$ ipython --no-banner

In [1]: import numpy as np

In [2]: import numpy.linalg as la

In [3]: np.set_printoptions(suppress=True, linewidth=140)

In [4]: M = np.array([[24, 6, 21, -32, -8, -28],
   ...:     [6, 0, 0, -8, 0, 0],
   ...:     [24, 6, 3, -32, -8, -4],
   ...:     [0, 0, 0, 32, 8, 28],
   ...:     [0, 0, 0, 8, 0, 0],
   ...:     [0, 0, 0, 32, 8, 4]])

In [5]: x = np.array([-8, 4, -6, 5, -7, -6])

In [6]: target = M @ x

In [7]: target
Out[7]: array([-230,  -88, -266,  -64,   40,   80])

In [8]: np.round(la.solve(M, target), 1)
Out[8]: array([-8.,  4., -6.,  5., -7., -6.])

In [9]: np.round(la.solve(M, M[:, 1]), 1)
Out[9]: array([ 0.,  1., -0.,  0., -0., -0.])

In [10]: print(np.round(la.solve(M, -2 * target), 1))
[ 16.  -8.  12. -10.  14.  12.]

In [11]: data = np.load("layer9.npy")

In [12]: data
Out[12]: 
array([[ 1,  0,  0,  0],
       [ 0,  1,  0,  0],
       [-2,  2,  1,  0],
       [ 4, -5,  3,  1]])

In [13]: np.argsort(-la.norm(data, axis=0).round(6), kind="stable")[:3]
Out[13]: array([1, 0, 2])

In [14]: np.round(la.norm(data, 2) / la.norm(data), 1)
Out[14]: np.float64(1.0)

In [15]: la.matrix_rank(data, rtol=0.1)
Out[15]: np.int64(3)

In [16]: la.cond(data) > 100
Out[16]: np.True_

In [17]: print(np.round(np.abs(la.svd(data)[2][-1]), 1) + 0)
[0.  0.  0.2 1. ]

In [18]: rng = np.random.default_rng(787783)

In [19]: labels = rng.permutation(4)

In [20]: labels
Out[20]: array([3, 1, 2, 0])

In [21]: out = data[labels][:, labels]

In [22]: print(np.trace(out))
4

In [23]: np.diag(out)
Out[23]: array([1, 1, 1, 1])

In [24]: out
Out[24]: 
array([[ 1, -5,  3,  4],
       [ 0,  1,  0,  0],
       [ 0,  2,  1, -2],
       [ 0,  0,  0,  1]])

In [25]: np.round(la.det(out), 1), round(la.det(data[labels]), 1)
Out[25]: (np.float64(1.0), np.float64(-1.0))

In [26]: vals, V = la.eig(out)

In [27]: print(np.round(np.sort(la.eigvals(out @ out)), 1))
[1. 1. 1. 1.]

In [28]: out @ V[:, 0] - vals[0] * V[:, 0]
Out[28]: array([0., 0., 0., 0.])

In [29]: np.prod(vals)
Out[29]: np.float64(1.0)

In [30]: out = data[0, 0] * data[1:] - np.outer(data[1:, 0], data[0])

In [31]: out
Out[31]: 
array([[ 0,  1,  0,  0],
       [ 0,  2,  1,  0],
       [ 0, -5,  3,  1]])

In [32]: np.flatnonzero(~out.round(6).any(axis=1))
Out[32]: array([], dtype=int64)

In [33]: data[:, 0] / data[0, 0]
Out[33]: array([ 1.,  0., -2.,  4.])

In [34]: W0 = np.array([[4, 4], [-4, -4], [2, 2], [-6, -6], [-4, -4]])

In [35]: # rows 1 and 4 are equal

In [36]: out = np.array([[1, 1, 1], [-2, 0, 2]])

In [37]: np.einsum("ik,kj->ji", W0, out)
Out[37]: 
array([[ -4,   4,  -2,   6,   4],
       [  4,  -4,   2,  -6,  -4],
       [ 12, -12,   6, -18, -12]])

In [38]: np.einsum("ik,kj->ij", W0, out)
Out[38]: 
array([[ -4,   4,  12],
       [  4,  -4, -12],
       [ -2,   2,   6],
       [  6,  -6, -18],
       [  4,  -4, -12]])

In [39]: np.einsum("ij,ij->i", W0, W0)
Out[39]: array([32, 32,  8, 72, 32])

In [40]: print(np.einsum("ij->j", W0))
[-8 -8]

In [41]: la.matrix_rank(W0 @ out)
Out[41]: np.int64(1)

In [42]: print(round(la.norm(W0, 2) / la.norm(W0), 1))
1.0

In [43]: la.cond(W0) > 100
Out[43]: np.True_

In [44]: la.matrix_rank(W0, rtol=0.1)
Out[44]: np.int64(1)

In [45]: print(np.argsort(-la.norm(W0, axis=0).round(6), kind="stable")[:3])
[0 1]

In [46]: F = np.loadtxt("a.csv", delimiter=",")

In [47]: F
Out[47]: 
array([[-2.,  0., -1., -1., -2.],
       [ 0.,  4.,  1.,  1.,  4.],
       [-1.,  1., -2., -3., -2.],
       [-1.,  1., -3., -2.,  1.],
       [-2.,  4., -2.,  1.,  2.]])

In [48]: r0, v = data[3], data[2]

In [49]: r0 @ r0
Out[49]: np.int64(51)

In [50]: p = (r0 @ v) / (r0 @ r0) * r0

In [51]: (v - p) @ r0
Out[51]: np.float64(0.0)

In [52]: la.matrix_rank(np.outer(r0, v))
Out[52]: np.int64(1)

In [53]: print(np.outer(r0, v))
[[ -8   8   4   0]
 [ 10 -10  -5   0]
 [ -6   6   3   0]
 [ -2   2   1   0]]

In [54]: np.round(v - p, 1)
Out[54]: array([-0.8,  0.5,  1.9,  0.3])
